In [1]: import numpy as np

In [2]: from numpy import linalg as LA

In [3]: np.set_printoptions(precision=3, suppress=True, linewidth=160)

In [4]: feats = np.loadtxt("sample11.csv", delimiter=",")

In [5]: feats
Out[5]: 
array([[-0.881,  0.053,  0.433, -0.185],
       [ 0.268, -0.626,  0.706,  0.195],
       [-0.383, -0.647, -0.535,  0.385],
       [-0.077,  0.431,  0.168,  0.883]])

In [6]: # columns are unit length and at right angles

In [7]: np.allclose(feats, feats.T)
Out[7]: False

In [8]: round(float(np.trace(feats)), 3)
Out[8]: -1.159

In [9]: feats.inv()
---------------------------------------------------------------------------
AttributeError                            Traceback (most recent call last)
Cell In[9], line 1
----> 1 feats.inv()

AttributeError: 'numpy.ndarray' object has no attribute 'inv'

In [10]: round(LA.norm(feats, 2), 3)
Out[10]: np.float64(1.0)

In [11]: LA.norm(feats, axis=0)
Out[11]: array([1., 1., 1., 1.])

In [12]: w1 = np.array([[-1, 0, 0, -2, -1],
    ...:     [1, 2, -2, 0, 1],
    ...:     [-1, 0, -1, -2, -2],
    ...:     [2, 2, -2, 1, 0]])

In [13]: beta = np.array([-3, 0, 0, 3, -3])

In [14]: hid = np.maximum(feats @ w1 + beta, 0)

In [15]: hid
Out[15]: 
array([[0.   , 0.   , 0.   , 3.711, 0.   ],
       [0.   , 0.   , 0.156, 1.247, 0.   ],
       [0.   , 0.   , 1.061, 5.221, 0.   ],
       [0.   , 2.629, 0.   , 3.701, 0.   ]])

In [16]: Z = np.array([[-1, -7, -5], [-7, -1, 2], [-9, -5, 4], [1, -9, 0], [0, 9, 7]])

In [17]: (hid @ Z).round(6).argmax(axis=1)
Out[17]: array([0, 2, 2, 2])

In [18]: hid @ Z
Out[18]: 
array([[  3.711, -33.399,   0.   ],
       [ -0.156, -12.005,   0.624],
       [ -4.325, -52.288,   4.243],
       [-14.703, -35.939,   5.258]])

In [19]: left, sig, VT = LA.svd(hid)

In [20]: V = VT[:(sig > 1e-8).sum()]

In [21]: rng = np.random.default_rng(22222)

In [22]: x0 = hid[3] + -3 * hid[0] + rng.integers(2) * np.eye(5)[1]

In [23]: x0
Out[23]: array([ 0.   ,  3.629,  0.   , -7.432,  0.   ])

In [24]: LA.matrix_rank(np.vstack([hid, x0]))
Out[24]: np.int64(3)

In [25]: np.round(V.T @ V, 3) + 0
Out[25]: 
array([[0., 0., 0., 0., 0.],
       [0., 1., 0., 0., 0.],
       [0., 0., 1., 0., 0.],
       [0., 0., 0., 1., 0.],
       [0., 0., 0., 0., 0.]])

In [26]: np.round(np.diag(V.T @ V), 3) + 0
Out[26]: array([0., 1., 1., 1., 0.])

In [27]: np.allclose(V.T @ V @ x0, x0)
Out[27]: True

In [28]: u = np.array([0, 1, 0, 1])

In [29]: M2 = feats + np.outer(u, np.eye(4)[2])

In [30]: LA.matrix_rank(LA.inv(M2) - LA.inv(feats), tol=1e-8)
Out[30]: np.int64(1)

In [31]: M2
Out[31]: 
array([[-0.881,  0.053,  0.433, -0.185],
       [ 0.268, -0.626,  1.706,  0.195],
       [-0.383, -0.647, -0.535,  0.385],
       [-0.077,  0.431,  1.168,  0.883]])

In [32]: X = np.maximum(np.array([[0, 3],
    ...:     [0, 1],
    ...:     [3, 5],
    ...:     [3, 2],
    ...:     [3, 1],
    ...:     [2, 1],
    ...:     [3, 5],
    ...:     [4, 2],
    ...:     [3, 4],
    ...:     [1, 5],
    ...:     [2, 0],
    ...:     [2, 0],
    ...:     [4, 1],
    ...:     [5, 2],
    ...:     [3, 2],
    ...:     [4, 2],
    ...:     [5, 3],
    ...:     [2, 2],
    ...:     [3, 3],
    ...:     [4, 3],
    ...:     [3, 3]]) @ np.array([[-3, 9, 6], [8, 0, -6]]) + np.array([3, -3, 0]), 0)

In [33]: X
Out[33]: 
array([[27,  0,  0],
       [11,  0,  0],
       [34, 24,  0],
       [10, 24,  6],
       [ 2, 24, 12],
       [ 5, 15,  6],
       [34, 24,  0],
       [ 7, 33, 12],
       [26, 24,  0],
       [40,  6,  0],
       [ 0, 15, 12],
       [ 0, 15, 12],
       [ 0, 33, 18],
       [ 4, 42, 18],
       [10, 24,  6],
       [ 7, 33, 12],
       [12, 42, 12],
       [13, 15,  0],
       [18, 24,  0],
       [15, 33,  6],
       [18, 24,  0]])

In [34]: # rows 2 and 6 are equal

In [35]: x0 = np.array([3, 0, 2])

In [36]: target = X @ x0

In [37]: beta, lr = np.zeros(3), 1 / LA.norm(X, 2) ** 2

In [38]: for i in range(4):
    ...:     beta -= lr * X.T @ (X @ beta - target)
    ...:     if i % 1 == 0: print(i, round(LA.norm(X @ beta - target), 3))
    ...: 
0 97.677
1 78.69
2 64.867
3 55.005

In [39]: round(LA.cond(X), 3)
Out[39]: np.float64(8.344)

In [40]: M2 = X / LA.norm(X, axis=1, keepdims=True)

In [41]: cov = M2 @ M2.T

In [42]: (cov - 2 * np.eye(21)).round(6).argmax(axis=1)
Out[42]: array([ 1,  0,  6, 14, 13, 16,  2, 15, 17,  0, 11, 10,  4,  4,  3,  7,  7, 18, 20,  3, 18])

In [43]: np.round(np.degrees(np.arccos(np.clip(cov[13, 9], -1, 1))), 3)
Out[43]: np.float64(77.17)

In [44]: np.argwhere(np.triu(np.abs(cov) > 0.95, 1))
Out[44]: 
array([[ 0,  1],
       [ 0,  9],
       [ 1,  9],
       [ 2,  6],
       [ 2,  8],
       [ 2, 17],
       [ 2, 18],
       [ 2, 20],
       [ 3,  5],
       [ 3,  7],
       [ 3, 14],
       [ 3, 15],
       [ 3, 16],
       [ 3, 19],
       [ 4,  5],
       [ 4,  7],
       [ 4, 10],
       [ 4, 11],
       [ 4, 12],
       [ 4, 13],
       [ 4, 15],
       [ 4, 16],
       [ 5,  7],
       [ 5, 13],
       [ 5, 14],
       [ 5, 15],
       [ 5, 16],
       [ 5, 19],
       [ 6,  8],
       [ 6, 17],
       [ 6, 18],
       [ 6, 20],
       [ 7, 12],
       [ 7, 13],
       [ 7, 14],
       [ 7, 15],
       [ 7, 16],
       [ 7, 19],
       [ 8, 17],
       [ 8, 18],
       [ 8, 20],
       [10, 11],
       [10, 12],
       [10, 13],
       [11, 12],
       [11, 13],
       [12, 13],
       [12, 15],
       [13, 15],
       [13, 16],
       [14, 15],
       [14, 16],
       [14, 19],
       [15, 16],
       [15, 19],
       [16, 19],
       [17, 18],
       [17, 20],
       [18, 19],
       [18, 20],
       [19, 20]])

In [45]: th = np.radians(30)

In [46]: r_ = np.eye(3)

In [47]: r_[0, 0] = r_[2, 2] = np.cos(th)

In [48]: r_[0, 2], r_[2, 0] = -np.sin(th), np.sin(th)

In [49]: r_
Out[49]: 
array([[ 0.866,  0.   , -0.5  ],
       [ 0.   ,  1.   ,  0.   ],
       [ 0.5  ,  0.   ,  0.866]])

In [50]: M2 = X @ r_.T

In [51]: np.allclose(X @ X.T, M2 @ M2.T)
Out[51]: True

In [52]: np.round(LA.det(r_), 3), np.round(np.trace(r_), 3)
Out[52]: (np.float64(1.0), np.float64(2.732))

In [53]: u = np.array([2, 0, 0])

In [54]: M2 = r_ + np.outer(u, np.eye(3)[0])

In [55]: LA.matrix_rank(LA.inv(M2) - LA.inv(r_), tol=1e-8)
Out[55]: np.int64(1)

In [56]: M2
Out[56]: 
array([[ 2.866,  0.   , -0.5  ],
       [ 0.   ,  1.   ,  0.   ],
       [ 0.5  ,  0.   ,  0.866]])

In [57]: sig = 20 * 0.5 ** np.arange(3)

In [58]: F = rng.normal(size=(23, 3)) * rng.permutation(sig)

In [59]: F
Out[59]: 
array([[  1.416,  14.033, -26.079],
       [  2.745,   3.632,  -0.589],
       [ -0.217,  22.946,  -7.453],
       [ -6.391,  -8.988,  25.11 ],
       [  1.378, -10.699, -13.04 ],
       [ -7.012,   3.887, -23.96 ],
       [ -6.945,  12.164,  22.324],
       [  3.356,   7.706, -38.349],
       [  2.472,  -4.897,  24.407],
       [ -7.687,  -4.38 ,   0.309],
       [ -5.708, -14.894,  -8.361],
       [ -4.44 ,  16.98 ,  11.874],
       [ -0.674,   1.166,  -0.166],
       [ -3.611,  -0.641,   2.029],
       [ -6.255,  -6.613, -24.613],
       [  2.682,   5.122,  13.652],
       [  0.707,  -5.16 ,   4.152],
       [  1.856,  -2.889,  -1.031],
       [ -2.516,  -7.855,  15.401],
       [  2.314, -10.709, -22.716],
       [ -2.143,   5.311,   6.879],
       [ -7.392, -11.917,  14.6  ],
       [ -5.025,   1.529, -14.794]])

In [60]: Xs = F - F.mean(axis=0)

In [61]: V = LA.svd(Xs)[2][:2]

In [62]: M2 = Xs - Xs @ V.T @ V

In [63]: np.round(np.cov(Xs @ V.T, rowvar=False), 3) + 0
Out[63]: 
array([[313.869,   0.   ],
       [  0.   ,  97.388]])

In [64]: (Xs @ V.T).std(axis=0)
Out[64]: array([17.327,  9.652])

In [65]: M2.std(axis=0)
Out[65]: array([3.714, 0.239, 0.167])

In [66]: cov = np.cov(F, rowvar=False)

In [67]: np.argsort(-F.std(axis=0).round(6), kind="stable")
Out[67]: array([2, 1, 0])

In [68]: np.round(np.corrcoef(F[:, 1], F[:, 0])[0, 1], 3)
Out[68]: np.float64(0.156)

In [69]: cov.shape
Out[69]: (3, 3)

In [70]: np.argwhere(np.triu(np.abs(np.corrcoef(F.T)) > 0.8, 1))
Out[70]: array([], shape=(0, 2), dtype=int64)

In [71]: F.std(axis=0)
Out[71]: array([ 3.856,  9.696, 17.273])

In [72]: Z = F[[7, 19]].astype(float)

In [73]: for _ in range(4):
    ...:     idx = LA.norm(F[:, None] - Z, axis=-1).argmin(axis=1)
    ...:     Z = np.array([F[idx == j].mean(axis=0) for j in range(2)])
    ...: 

In [74]: idx
Out[74]: array([0, 1, 0, 1, 0, 0, 1, 0, 1, 1, 1, 1, 1, 1, 0, 1, 1, 1, 1, 0, 1, 1, 0])

In [75]: np.bincount(idx)
Out[75]: array([ 8, 15])

In [76]: Z[1] - Z[0]
Out[76]: array([-1.214, -3.91 , 30.082])

In [77]: np.abs(Z[1] - Z[0]).argmax()
Out[77]: np.int64(2)

In [78]: hat = F @ LA.solve(F.T @ F, F.T)

In [79]: np.round(LA.eigvalsh(hat), 3) + 0
Out[79]: array([0., 0., 0., 0., 0., 0., 0., 0., 0., 0., 0., 0., 0., 0., 0., 0., 0., 0., 0., 0., 1., 1., 1.])

In [80]: LA.matrix_rank(np.eye(23) - hat)
Out[80]: np.int64(20)

In [81]: hat @ F[:, 2]
Out[81]: 
array([-26.079,  -0.589,  -7.453,  25.11 , -13.04 , -23.96 ,  22.324, -38.349,  24.407,   0.309,  -8.361,  11.874,  -0.166,   2.029, -24.613,  13.652,   4.152,
        -1.031,  15.401, -22.716,   6.879,  14.6  , -14.794])

In [82]: np.trace(hat)
Out[82]: np.float64(3.0)
